$ python3 -q
>>> import numpy as np
>>> import numpy.linalg as la
>>> np.set_printoptions(precision=2, suppress=True, linewidth=160, legacy="1.25")
>>> def rd(a):
...     return np.round(a, 2) + 0
... 
>>> data = np.loadtxt("out18.csv", delimiter=",")
>>> print(rd(data))
[[ 0.05  0.17 -0.14]
 [ 0.17  0.97  0.02]
 [-0.14  0.02  0.98]]
>>> vec = np.array([2, 1, 1])
>>> print(rd((vec - data @ vec) @ (data @ vec)))
0.0
>>> print(rd(data @ data @ vec))
[0.13 1.33 0.73]
>>> print(np.trace(data))
2.0
>>> print(rd(np.eye(3) - data))
[[ 0.95 -0.17  0.14]
 [-0.17  0.03 -0.02]
 [ 0.14 -0.02  0.02]]
>>> Uu, sig, VT = la.svd(data)
>>> vecs = VT[:(sig > 1e-8).sum()]
>>> rng = np.random.default_rng(4156)
>>> vec = data[1] + 5 * data[2] + rng.integers(2) * np.eye(3)[2]
>>> print(rd(vec))
[-0.51  1.09  4.93]
>>> print(np.allclose(vecs.T @ vecs @ vec, vec))
True
>>> print(la.matrix_rank(np.vstack([data, vec])))
2
>>> u = np.array([2, 0, 1, 2])
>>> arr = u[np.abs(np.subtract.outer(np.arange(4), np.arange(4)))]
>>> print(arr)
[[2 0 1 2]
 [0 2 0 1]
 [1 0 2 0]
 [2 1 0 2]]
>>> print(arr @ arr)
[[9 2 4 8]
 [2 5 0 4]
 [4 0 5 2]
 [8 4 2 9]]
>>> print(rd(np.sort(np.abs(la.eigvals(arr)))))
[0.41 1.59 2.41 4.41]
>>> print(la.matrix_power(arr, 4))
[[165  60  72 160]
 [ 60  45  16  72]
 [ 72  16  45  60]
 [160  72  60 165]]
>>> proj = np.triu(np.array([[2, -2, 3, -2], [-1, 2, -2, -1], [1, 3, 2, 0], [-1, 1, 1, -2]]), 1) + np.eye(4)
>>> A2 = proj @ arr @ la.inv(proj)
>>> print(la.matrix_rank(A2))
4
>>> print(rd(la.det(A2)))
-7.0
>>> print(A2)
[[  1.  -4.  -4.  -6.]
 [ -4.  -7.  -6. -16.]
 [  1.   2.   3.   4.]
 [  2.   5.   4.  11.]]
>>> E = np.loadtxt("dump.csv", delimiter=",")
>>> print(E)
[[ 0.89  0.31  0.08]
 [-1.   -0.69 -0.21]
 [-0.79 -0.24 -0.06]
 [-0.95 -0.38 -0.1 ]
 [ 0.92  0.35  0.09]
 [-0.18 -0.04 -0.01]
 [-0.72 -0.2  -0.05]
 [-0.79 -0.24 -0.06]
 [ 1.    0.73  0.23]
 [ 0.99  0.51  0.14]
 [ 0.97  0.45  0.12]
 [ 1.    0.71  0.22]
 [ 0.    0.    0.  ]
 [ 0.92  0.35  0.09]
 [-0.89 -0.31 -0.08]
 [-0.72 -0.2  -0.05]
 [-0.49 -0.12 -0.03]
 [ 0.89  0.31  0.08]
 [-0.49 -0.12 -0.03]
 [ 0.62  0.16  0.04]
 [-0.92 -0.35 -0.09]
 [ 0.18  0.04  0.01]
 [ 0.    0.    0.  ]
 [-1.   -0.64 -0.19]
 [-0.89 -0.31 -0.08]]
>>> A2 = E + rng.integers(-2, 3, (25, 2)) @ rng.integers(-2, 3, (2, 3))
>>> print(A2)
[[ 0.89 -0.69  2.08]
 [-1.   -1.69 -1.21]
 [-0.79  2.76 -0.06]
 [-0.95  2.62 -3.1 ]
 [ 0.92  4.35 -4.91]
 [-0.18 -0.04 -3.01]
 [-0.72  3.8  -2.05]
 [-0.79  1.76 -1.06]
 [ 1.   -5.27  6.23]
 [ 0.99  5.51 -3.86]
 [ 0.97  1.45  1.12]
 [ 1.    0.71  3.22]
 [ 0.    1.   -2.  ]
 [ 0.92  4.35 -1.91]
 [-0.89 -0.31 -0.08]
 [-0.72 -0.2   2.95]
 [-0.49  1.88 -4.03]
 [ 0.89 -3.69  2.08]
 [-0.49  2.88 -0.03]
 [ 0.62 -0.84  2.04]
 [-0.92  1.65  1.91]
 [ 0.18 -1.96  1.01]
 [ 0.    6.   -6.  ]
 [-1.    3.36 -2.19]
 [-0.89 -4.31  1.92]]
>>> print(rd(la.svd(A2 - E, compute_uv=False)))
[19.92  7.    0.  ]
>>> print(rd(A2 - E))
[[ 0. -1.  2.]
 [ 0. -1. -1.]
 [ 0.  3.  0.]
 [ 0.  3. -3.]
 [ 0.  4. -5.]
 [ 0.  0. -3.]
 [ 0.  4. -2.]
 [ 0.  2. -1.]
 [ 0. -6.  6.]
 [ 0.  5. -4.]
 [ 0.  1.  1.]
 [ 0.  0.  3.]
 [ 0.  1. -2.]
 [ 0.  4. -2.]
 [ 0.  0.  0.]
 [ 0.  0.  3.]
 [ 0.  2. -4.]
 [ 0. -4.  2.]
 [ 0.  3.  0.]
 [ 0. -1.  2.]
 [ 0.  2.  2.]
 [ 0. -2.  1.]
 [ 0.  6. -6.]
 [ 0.  4. -2.]
 [ 0. -4.  2.]]
>>> z = E[:, 0] > np.median(E[:, 0])
>>> u = E[z].mean(axis=0) - E[~z].mean(axis=0)
>>> print(rd(u))
[1.45 0.62 0.17]
>>> print(((E - E.mean(axis=0)) @ u > 0).astype(int))
[1 0 0 0 1 0 0 0 1 1 1 1 1 1 0 0 0 1 0 1 0 1 1 0 0]
>>> print((((E - E.mean(axis=0)) @ u > 0) == z).mean())
1.0
>>> print(np.argsort(-np.abs(u).round(6), kind="stable"))
[0 1 2]
>>> A2 = np.c_[E[:, :1] @ np.array([[-1]]), np.array([1, -3, 3, 3, -3, -2, 3, -3, -3, -1, 1, 2, 1, 0, 0, 2, -3, 0, 2, -2, 3, -2, -3, -2, -2])]
>>> print(A2)
[[-0.89  1.  ]
 [ 1.   -3.  ]
 [ 0.79  3.  ]
 [ 0.95  3.  ]
 [-0.92 -3.  ]
 [ 0.18 -2.  ]
 [ 0.72  3.  ]
 [ 0.79 -3.  ]
 [-1.   -3.  ]
 [-0.99 -1.  ]
 [-0.97  1.  ]
 [-1.    2.  ]
 [ 0.    1.  ]
 [-0.92  0.  ]
 [ 0.89  0.  ]
 [ 0.72  2.  ]
 [ 0.49 -3.  ]
 [-0.89  0.  ]
 [ 0.49  2.  ]
 [-0.62 -2.  ]
 [ 0.92  3.  ]
 [-0.18 -2.  ]
 [ 0.   -3.  ]
 [ 1.   -2.  ]
 [ 0.89 -2.  ]]
>>> print(rd(la.norm(la.qr(E)[0].T @ A2, axis=0) ** 2 / ((A2 ** 2).sum(axis=0) + 1e-12)))
[1.   0.08]
>>> print(la.matrix_rank(np.c_[E, A2]))
4
>>> print(la.matrix_rank(A2))
2
>>> vec = np.array([0, 2, 0])
>>> rhs = E @ vec
>>> print(rd(la.solve(E.T @ E, E.T @ rhs)))
[0. 2. 0.]
>>> print(rd(la.lstsq(E, rhs)[0]))
[0. 2. 0.]
>>> print(rd(la.pinv(E) @ E))
[[1. 0. 0.]
 [0. 1. 0.]
 [0. 0. 1.]]
>>> rhs = rhs + 0.02 * rng.normal(size=25)
>>> print(rd(rhs))
[ 0.62 -1.4  -0.48 -0.8   0.69 -0.1  -0.4  -0.49  1.47  1.06  0.88  1.42 -0.01  0.68 -0.59 -0.42 -0.22  0.61 -0.24  0.29 -0.67  0.06 -0.02 -1.24 -0.62]
>>> b, *_ = la.lstsq(E, rhs)
>>> print(rd(la.norm(rhs - E @ b)))
0.1
>>> print(b.round())
[-0.  2. -0.]
>>> print(rd(b))
[-0.02  2.11 -0.24]
>>> vec = np.array([2, 5, -5])
>>> print(rd(np.einsum("ij,j->i", E, vec)))
[ 2.93 -4.4  -2.48 -3.3   3.14 -0.51 -2.19 -2.48  4.5   3.83  3.59  4.45  0.    3.14 -2.93 -2.19 -1.43  2.93 -1.43  1.84 -3.14  0.51  0.   -4.25 -2.93]
>>> print(rd(E @ vec))
[ 2.93 -4.4  -2.48 -3.3   3.14 -0.51 -2.19 -2.48  4.5   3.83  3.59  4.45  0.    3.14 -2.93 -2.19 -1.43  2.93 -1.43  1.84 -3.14  0.51  0.   -4.25 -2.93]
>>> print(la.norm(E @ vec) <= la.norm(E, 2) * la.norm(vec) + 1e-9)
True
>>> J = np.load("mat.npy")
>>> print(J)
[[ 1  1 -3]
 [ 2  2 -2]
 [ 4  4  0]]
>>> Uu, sig, VT = la.svd(J)
>>> print(np.argmax(sig[:-1] / (sig[1:] + 1e-6)) + 1)
2
>>> A2 = Uu[:, :2] @ np.diag(sig[:2]) @ VT[:2]
>>> print(rd(la.norm(J - A2) / la.norm(J)))
0.0
>>> print(la.matrix_rank(J, rtol=0.05))
2
>>> print(rd(la.norm(J - A2, 2)), rd(sig[2]))
0.0 0.0
>>> print(la.matrix_rank(A2))
2
>>> print(rd(np.abs(J - A2).max()))
0.0
>>> F = np.array([[-4, -2, 2, -3], [5, 1, -2, -3], [0, -4, -2, 0], [-4, -2, 2, -3]])
>>> u = np.array([0, 4])
>>> print(np.convolve(F[3], u))
[  0 -16  -8   8 -12]
>>> print(np.cross(F[3, :3], F[0, :3]))
[0 0 0]
